>>> import numpy as np
>>> from numpy import linalg as LA
>>> np.set_printoptions(precision=4, suppress=True, linewidth=100)
>>> A = np.load("layer15.npy")
>>> A
array([[ 2,  0,  0],
       [ 0,  0,  0],
       [ 0,  0, -4]])
>>> # triangular, det is the product of the diagonal
>>> P = np.triu(np.array([[1, 2, 1], [1, -2, -2], [1, -2, -1]]), 1) + np.eye(3)
>>> A2 = P @ A @ LA.inv(P)
>>> np.round(LA.det(A2), 4)
np.float64(0.0)
>>> LA.matrix_rank(A2)
np.int64(2)
>>> P @ A - A @ P
array([[ 0., -4., -6.],
       [ 0.,  0.,  8.],
       [ 0.,  0.,  0.]])
>>> A2
array([[  2.,  -4., -14.],
       [  0.,   0.,   8.],
       [  0.,   0.,  -4.]])
>>> np.poly(A2)
array([ 1.,  2., -8.,  0.])
>>> W0 = np.load("sample12.npy")
>>> W0
array([[-0.0374, -0.804 ,  0.3058, -0.5086],
       [-0.1497, -0.5618, -0.1733,  0.7949],
       [-0.7859, -0.0031, -0.5556, -0.2713],
       [-0.5988,  0.1948,  0.7535,  0.1892]])
>>> W0.reshape(2, -1)
array([[-0.0374, -0.804 ,  0.3058, -0.5086, -0.1497, -0.5618, -0.1733,  0.7949],
       [-0.7859, -0.0031, -0.5556, -0.2713, -0.5988,  0.1948,  0.7535,  0.1892]])
>>> t3 = W0.reshape(4, 2, -1)
>>> np.swapaxes(t3, 1, 2)[2]
array([[-0.7859, -0.5556],
       [-0.0031, -0.2713]])
>>> t3.sum(axis=1)
array([[ 0.2684, -1.3126],
       [-0.323 ,  0.2332],
       [-1.3415, -0.2745],
       [ 0.1547,  0.384 ]])
>>> t3[:, 0]
array([[-0.0374, -0.804 ],
       [-0.1497, -0.5618],
       [-0.7859, -0.0031],
       [-0.5988,  0.1948]])
>>> np.einsum("ihd,jhd->hij", t3, t3).shape
(2, 4, 4)
>>> t3.transpose(1, 0, 2)
array([[[-0.0374, -0.804 ],
        [-0.1497, -0.5618],
        [-0.7859, -0.0031],
        [-0.5988,  0.1948]],

       [[ 0.3058, -0.5086],
        [-0.1733,  0.7949],
        [-0.5556, -0.2713],
        [ 0.7535,  0.1892]]])
>>> vec = np.array([0, -1, -1, -4])
>>> h1 = np.maximum(W0 @ vec, 0)
>>> np.maximum(W0 @ (3 * vec), 0)
array([7.5973, 0.    , 4.9324, 0.    ])
>>> W0 * (h1 > 1e-9)[:, None]
array([[-0.0374, -0.804 ,  0.3058, -0.5086],
       [-0.    , -0.    , -0.    ,  0.    ],
       [-0.7859, -0.0031, -0.5556, -0.2713],
       [-0.    ,  0.    ,  0.    ,  0.    ]])
>>> np.maximum(W0 @ vec, 0) - np.maximum(-W0 @ vec, 0)
array([ 2.5324, -2.4447,  1.6441, -1.705 ])
>>> round(float(LA.det(W0[::-1])), 4)
-1.0
>>> round(float(LA.det(W0.T)), 4)
-1.0
>>> np.round(LA.eigvals(W0).sum().real, 4)
np.float64(-0.9656)
>>> O = W0.astype(float).copy()
>>> for j in range(4):
...     O[:, j] -= O[:, :j] @ (O[:, :j].T @ O[:, j])
...     O[:, j] /= LA.norm(O[:, j])
... 
>>> O
array([[-0.0374, -0.804 ,  0.3058, -0.5086],
       [-0.1497, -0.5618, -0.1733,  0.7949],
       [-0.7859, -0.0031, -0.5556, -0.2713],
       [-0.5988,  0.1948,  0.7535,  0.1892]])
>>> arr = np.load("out19.npy")
>>> arr
array([[-8.5946, -4.4526,  1.9797],
       [-7.6257, -3.4548,  2.8616],
       [-7.3329, -3.7195,  4.8268],
       [-8.5201, -5.475 ,  5.3443],
       [-7.7539, -3.4359,  2.2918],
       [-7.7748, -2.6418, -0.1738],
       [-6.6604, -1.875 ,  1.9834],
       [-6.9147, -3.596 ,  6.1293],
       [-8.6168, -2.8775, -2.8344],
       [-7.6873, -2.49  , -0.2791],
       [-6.8329, -4.3596,  8.7471],
       [-6.039 , -3.481 ,  9.2871],
       [-7.9841, -3.6791,  2.1011],
       [-7.2157, -3.6998,  5.2364],
       [-7.7642, -2.3265, -1.0774],
       [-7.3783, -2.8455,  2.0233],
       [-6.3521, -1.6538,  2.553 ],
       [-7.7999, -6.3921, 10.9769],
       [-9.3493, -5.86  ,  3.1831],
       [-6.5332, -2.938 ,  5.6812],
       [-9.7566, -5.0578, -0.8531],
       [-5.5546, -2.3905,  7.9532],
       [-8.1591, -2.7999, -1.2366],
       [-6.7544, -3.1614,  5.4666],
       [-7.9924, -5.6453,  7.966 ],
       [-4.9036, -0.5687,  5.0915],
       [-9.4795, -6.9482,  5.9263],
       [-6.4372, -0.3696, -1.6399],
       [-5.8335, -1.3481,  3.7102]])
>>> A.T @ A
array([[ 4,  0,  0],
       [ 0,  0,  0],
       [ 0,  0, 16]])
>>> A @ A.T
array([[ 4,  0,  0],
       [ 0,  0,  0],
       [ 0,  0, 16]])
>>> A[:, 0] @ A[:, 1]
np.int64(0)
>>> LA.svd(A, compute_uv=False)
array([4., 2., 0.])
>>> LA.norm(A, axis=0)
array([2., 0., 4.])
>>> cov = np.cov(arr, rowvar=False)
>>> cov
array([[ 1.3588,  1.3599,  1.3553],
       [ 1.3599,  2.6277, -2.4435],
       [ 1.3553, -2.4435, 12.7519]])
>>> np.argwhere(np.triu(np.abs(np.corrcoef(arr.T)) > 0.8, 1))
array([], shape=(0, 2), dtype=int64)
>>> round(np.corrcoef(arr[:, 1], arr[:, 2])[0, 1], 4)
np.float64(-0.4221)
>>> cov.shape
(3, 3)
>>> np.round(LA.eigvalsh(cov)[::-1], 4) + 0
array([13.3986,  3.3398,  0.    ])
>>> np.corrcoef(arr.T)
array([[ 1.    ,  0.7197,  0.3256],
       [ 0.7197,  1.    , -0.4221],
       [ 0.3256, -0.4221,  1.    ]])
>>> data = np.load("a.npy")
>>> data
array([[ 0.9, -0.2, -1.4, -0.1,  0.4],
       [-1.3, -0.3,  1.4, -0.1, -1.3],
       [ 0.9,  1.2, -1.7,  1. ,  0.7],
       [-0.1,  0.6, -0.1, -0.4,  0.9],
       [-5. ,  0. , 21. , -4. , -9. ],
       [ 1.6, -1. ,  0.6, -0.5,  2.5],
       [ 0.1,  0.6, -0.3, -1.2,  0.2],
       [-1. ,  1.4,  0.4,  0.9, -0.3],
       [-1. ,  0.2,  0.9,  1.4,  1.5],
       [-0.1, -0.1, -0.6, -1.1, -1.3],
       [ 0.4,  0.6, -0.2,  0.1,  1. ],
       [ 0. , -0.1, -0.6, -0.1,  0.3],
       [ 0. ,  1.2, -1.7, -1.4, -1.7],
       [-0.3,  0.5, -1.1, -0.2,  0.4],
       [ 0.1,  1.2, -0.2, -1.3,  0.7],
       [-1.7, -0.3,  0.9, -0.4,  0.6],
       [ 0.8, -1.1,  1.4,  0.6,  0.5],
       [ 1.2, -0.3,  1.1,  1.3,  0.1],
       [-0.3, -1.1,  0. ,  1.7, -0.2],
       [ 0.5,  0.5, -2.1, -0.4,  0.6]])
>>> Xs = data - data.mean(axis=0)
>>> evecs = LA.svd(Xs)[2][:1]
>>> A2 = Xs - Xs @ evecs.T @ evecs
>>> A2.std(axis=0)
array([0.7217, 0.7378, 0.5088, 0.9203, 0.8886])
>>> (Xs @ evecs.T).std(axis=0)
array([5.3231])
>>> LA.norm(A2, axis=1).round(6).argmax()
np.int64(5)
>>> np.cov(Xs @ evecs.T, rowvar=False)
array(29.8271)
>>> cov = data.T @ data
>>> np.allclose(cov, cov.T)
True
>>> (data @ data.T).shape
(20, 20)
>>> LA.svd(data, compute_uv=False) ** 2
array([583.8331,  28.5965,  14.3821,  11.097 ,   6.6813])
>>> J = np.array([[-6, 0, -4, 0, -1, 1, -4, 5],
...     [0, -2, 0, 0, 3, 2, 0, -4],
...     [-4, 0, -2, -4, -2, 1, -2, 0],
...     [0, 0, -4, -6, -2, 3, 0, 0],
...     [-1, 3, -2, -2, -6, 1, 0, 0],
...     [1, 2, 1, 3, 1, 4, -3, 1],
...     [-4, 0, -2, 0, 0, -3, 6, -6],
...     [5, -4, 0, 0, 0, 1, -6, 4]])
>>> J @ J
array([[ 95, -21,  43,  21,  21,  10, -25,  15],
       [-21,  33,  -4,   0, -22,   3,  18,  -6],
       [ 43,  -4,  45,  39,  29, -10,   5,  -7],
       [ 21,   0,  39,  65,  35, -12,  -1,   3],
       [ 21, -22,  29,  35,  55,  -5,   5, -16],
       [ 10,   3, -10, -12,  -5,  42, -42,  23],
       [-25,  18,   5,  -1,   5, -42, 101, -83],
       [ 15,  -6,  -7,   3, -16,  23, -83,  94]])
>>> round(np.abs(LA.eigvals(J)).max(), 4)
np.float64(14.355)
>>> np.trace(J)
np.int64(-8)
>>> (J + J.T) / 2
array([[-6.,  0., -4.,  0., -1.,  1., -4.,  5.],
       [ 0., -2.,  0.,  0.,  3.,  2.,  0., -4.],
       [-4.,  0., -2., -4., -2.,  1., -2.,  0.],
       [ 0.,  0., -4., -6., -2.,  3.,  0.,  0.],
       [-1.,  3., -2., -2., -6.,  1.,  0.,  0.],
       [ 1.,  2.,  1.,  3.,  1.,  4., -3.,  1.],
       [-4.,  0., -2.,  0.,  0., -3.,  6., -6.],
       [ 5., -4.,  0.,  0.,  0.,  1., -6.,  4.]])
>>> np.all(LA.eigvalsh(J) > 0)
np.False_
>>> [round(float(LA.det(J[:i, :i])), 2) + 0 for i in range(1, 9)]
[-6.0, 12.0, 8.0, -240.0, 160.0, 3020.0, 27744.0, -98688.0]
>>> np.round(LA.eigvalsh(J).min(), 4)
np.float64(-12.8253)
>>> E = np.array([[0, 0, 0, 0, 0, 0, -2, 0],
...     [0, 0, 0, 0, 3, 0, 0, 0],
...     [0, 0, 0, -2, 0, 0, 0, 0],
...     [0, 0, -1, 0, 0, 0, 0, 0],
...     [0, 5, 0, 0, 0, 0, 0, 0],
...     [0, 0, 0, 0, 0, -7, 0, 0],
...     [-6, 0, 0, 0, 0, 0, 0, 0],
...     [0, 0, 0, 0, 0, 0, 0, -4]])
>>> # splits into 5 blocks
>>> cov = E.T @ E
>>> np.trace(cov), (E ** 2).sum()
(np.int64(144), np.int64(144))
>>> LA.eigvalsh(cov)[::-1]
array([49., 36., 25., 16.,  9.,  4.,  4.,  1.])
>>> np.allclose(cov, cov.T)
True
>>> np.diag(cov)
array([36, 25,  1,  4,  9, 49,  4, 16])
>>> LA.matrix_rank(cov)
np.int64(8)
>>> vec = np.array([8, -5, -7, -9, 1, 5, 7, -8])
>>> target = E @ vec
>>> target
array([-14,   3,  18,   7, -25, -35, -48,  32])
>>> LA.solve(E, target + E[:, 7])
array([ 8., -5., -7., -9.,  1.,  5.,  7., -7.])
>>> LA.solve(E, E[:, 0])
array([ 1.,  0., -0., -0.,  0., -0., -0., -0.])
>>> LA.solve(E, 2 * target)
array([ 16., -10., -14., -18.,   2.,  10.,  14., -16.])
>>> mat = np.array([[0.0, -1.0, -1.0], [0.0, 2.0, 2.0], [0.0, -1.0, -1.0]])
>>> Uu, sigma, Vh = LA.svd(mat)
>>> np.argmax(sigma[:-1] / (sigma[1:] + 1e-6)) + 1
np.int64(1)
>>> sigma.round(4) + 0
array([3.4641, 0.    , 0.    ])
>>> A2 = Uu[:, :1] @ np.diag(sigma[:1]) @ Vh[:1]
>>> A2
array([[ 0., -1., -1.],
       [ 0.,  2.,  2.],
       [ 0., -1., -1.]])
>>> LA.matrix_rank(A2)
np.int64(1)
>>> round(float(np.abs(mat - A2).max()), 4)
0.0
>>> round(LA.norm(mat - A2) / LA.norm(mat), 4)
np.float64(0.0)
